$ ipython --no-banner

In [1]: import numpy as np

In [2]: import numpy.linalg as la

In [3]: np.set_printoptions(precision=2, suppress=True, linewidth=100)

In [4]: data = np.array([[-39.53, -29.81, -9.19],
   ...:     [-39.13, -30.55, -9.95],
   ...:     [-41.25, -30.85, -11.58],
   ...:     [-39.2, -30.23, -10.47],
   ...:     [-38.87, -29.33, -10.86],
   ...:     [-39.91, -27.96, -9.77],
   ...:     [-40.63, -30.74, -12.12],
   ...:     [-42.34, -30.24, -9.77],
   ...:     [-39.3, -31.12, -10.1],
   ...:     [-39.95, -30.18, -10.45],
   ...:     [-39.4, -30.51, -10.35],
   ...:     [-39.04, -29.5, -9.48],
   ...:     [-41.42, -31.22, -11.24],
   ...:     [-39.34, -30.46, -9.65],
   ...:     [-40.49, -33.38, -9.69],
   ...:     [-42.2, -29.94, -10.82],
   ...:     [-40.53, -30.54, -10.02],
   ...:     [-40.02, -31.38, -9.31],
   ...:     [-40.37, -29.92, -8.98],
   ...:     [-40.23, -29.58, -12.44],
   ...:     [-39.98, -32.57, -10.7]])

In [5]: cov = np.cov(data, rowvar=False)

In [6]: print(la.eigvalsh(cov)[::-1])
[1.39 1.07 0.66]

In [7]: print(np.polyfit(data[:, 1], data[:, 0], 1))
[  0.13 -36.04]

In [8]: cen = data - data.mean(axis=0)

In [9]: vecs = la.svd(cen)[2][:1]

In [10]: out = cen - cen @ vecs.T @ vecs

In [11]: print(la.norm(out, axis=1).round(6).argmax())
19

In [12]: print(np.diag(vecs.T @ vecs))
[0.26 0.66 0.08]

In [13]: print(np.cov(cen @ vecs.T, rowvar=False))
1.388665558699723

In [14]: print((cen @ vecs.T).std(axis=0))
[1.15]

In [15]: print(out.std(axis=0))
[0.77 0.58 0.85]

In [16]: print(round(float(la.norm(out) / la.norm(cen)), 2))
0.75

In [17]: E = 4 * np.eye(4) + np.eye(4, k=1)

In [18]: print(E)
[[4. 1. 0. 0.]
 [0. 4. 1. 0.]
 [0. 0. 4. 1.]
 [0. 0. 0. 4.]]

In [19]: evals, vecs = la.eig(E)

In [20]: print(np.sort(la.eigvals(E.T)))
[4. 4. 4. 4.]

In [21]: F = np.load("out8.npy")

In [22]: print(F)
[[ 0.2  -1.1  -1.1   0.2 ]
 [ 0.9   0.   -0.1   0.1 ]
 [ 0.    1.1  -0.3  -0.1 ]
 [ 0.32  1.1  -0.22 -0.2 ]]

In [23]: proj = np.triu(np.array([[-2, 2, 0, 1], [-2, 0, 1, -1], [1, -1, 2, 1], [1, -2, -1, 1]]), 1) + np.eye(4)

In [24]: out = proj @ F @ la.inv(proj)

In [25]: print(np.poly(out))
[1.   0.3  0.86 1.36 0.18]

In [26]: print(np.round(np.trace(out), 2), np.trace(F))
-0.3 -0.3

In [27]: arr = np.load("m.npy")

In [28]: print(arr)
[[0 0 1]
 [0 0 1]
 [1 1 0]]

In [29]: # symmetric

In [30]: t3 = np.stack([arr, 2 * arr, arr[::-1]])

In [31]: print(t3.sum(axis=0))
[[1 1 3]
 [0 0 4]
 [3 3 1]]

In [32]: print(la.norm(t3, axis=(1, 2)))
[2. 4. 2.]

In [33]: print(np.einsum("bij,cij->bc", t3, t3))
[[ 4  8  1]
 [ 8 16  2]
 [ 1  2  4]]

In [34]: print(la.det(t3))
[0. 0. 0.]

In [35]: K = np.array([[0, 0, 0, 1], [0, 1, 0, 0], [0, 0, 1, 0], [1, 0, 0, 0]])

In [36]: f = np.array([2, 3, 1, 1])

In [37]: out = K + np.outer(f, np.eye(4)[3])

In [38]: print(round(float(la.det(out) / la.det(K)), 2), round(1 + la.solve(K, f)[3], 2))
3.0 3.0

In [39]: print(la.matrix_rank(la.inv(out) - la.inv(K), tol=1e-8))
1

In [40]: cov = arr.T @ arr

In [41]: print(la.matrix_rank(cov))
2

In [42]: print(la.svd(arr, compute_uv=False) ** 2)
[2. 2. 0.]

In [43]: print((arr @ arr.T).shape)
(3, 3)

In [44]: print(np.diag(cov))
[1 1 2]

In [45]: print(np.trace(cov), (arr ** 2).sum())
4 4

In [46]: evals, vecs = la.eigh(K)

In [47]: x = np.array([-3, 2, -1, -3])

In [48]: print(np.round(vecs * np.abs(evals) @ vecs.T, 2) + 0)
[[1. 0. 0. 0.]
 [0. 1. 0. 0.]
 [0. 0. 1. 0.]
 [0. 0. 0. 1.]]

In [49]: print(x @ K @ x)
23

In [50]: print(la.eigvalsh(K[1:, 1:]))
[0. 1. 1.]

In [51]: print(np.abs(K).sum(axis=1).max(), np.abs(evals).max())
1 1.0

In [52]: feats = np.array([[1, 2, 0, -3], [-3, -3, 0, 2], [-1, 2, -3, 1], [2, 1, -2, 2]])

In [53]: x = np.array([1, 3, -2, 1])

In [54]: print(feats @ (2 * x))
[  8 -20  24  22]

In [55]: print((feats * x).sum(axis=1))
[  4 -10  12  11]

In [56]: print(np.einsum("ij,j->i", feats, x))
[  4 -10  12  11]

In [57]: print(la.norm(feats @ x) <= la.norm(feats, 2) * la.norm(x) + 1e-9)
True

In [58]: print(feats @ np.ones(4))
[ 0. -4. -1.  3.]

In [59]: print(np.sign((feats @ x).round(6)))
[ 1 -1  1  1]

In [60]: print(feats @ x)
[  4 -10  12  11]

In [61]: out = la.inv(feats)

In [62]: print(np.round(la.det(feats) * la.det(out), 2))
1.0

In [63]: print(np.round(la.inv(out), 2) + 0)
[[ 1.  2.  0. -3.]
 [-3. -3.  0.  2.]
 [-1.  2. -3.  1.]
 [ 2.  1. -2.  2.]]

In [64]: print(np.round(feats @ out, 2) + 0)
[[1. 0. 0. 0.]
 [0. 1. 0. 0.]
 [0. 0. 1. 0.]
 [0. 0. 0. 1.]]

In [65]: print(la.det(feats) * out)
[[ 10.   5. -10.  15.]
 [-28. -28.  14. -21.]
 [-31. -26.   3. -22.]
 [-27. -17.   6.  -9.]]

In [66]: out = np.array([[5, 1], [4, 2]])

In [67]: cent = np.kron(out, feats)

In [68]: print(cent)
[[  5  10   0 -15   1   2   0  -3]
 [-15 -15   0  10  -3  -3   0   2]
 [ -5  10 -15   5  -1   2  -3   1]
 [ 10   5 -10  10   2   1  -2   2]
 [  4   8   0 -12   2   4   0  -6]
 [-12 -12   0   8  -6  -6   0   4]
 [ -4   8 -12   4  -2   4  -6   2]
 [  8   4  -8   8   4   2  -4   4]]

In [69]: print(cent.shape)
(8, 8)

In [70]: print(la.matrix_rank(cent))
8

In [71]: cov = feats.T @ feats

In [72]: print((feats @ feats.T).shape)
(4, 4)

In [73]: print(la.eigvalsh(cov)[::-1])
[34.12 22.18  7.49  0.22]

In [74]: print(np.trace(cov), (feats ** 2).sum())
64 64

In [75]: J = np.array([[3, 4, 3], [9, 1, 0], [5, 3, 8]])

In [76]: print(np.trace(J))
12

In [77]: print(la.matrix_power(J, 4))
[[ 7206  3976  5262]
 [ 5706  3538  4320]
 [13090  7502 10216]]

In [78]: print(np.sort(np.abs(la.eigvals(J))))
[ 4.05  4.09 11.95]

In [79]: print(np.allclose(J, J.T))
False

In [80]: print((J - J.T) / 2)
[[ 0.  -2.5 -1. ]
 [ 2.5  0.  -1.5]
 [ 1.   1.5  0. ]]

In [81]: print(np.allclose(J @ J.T, J.T @ J))
False
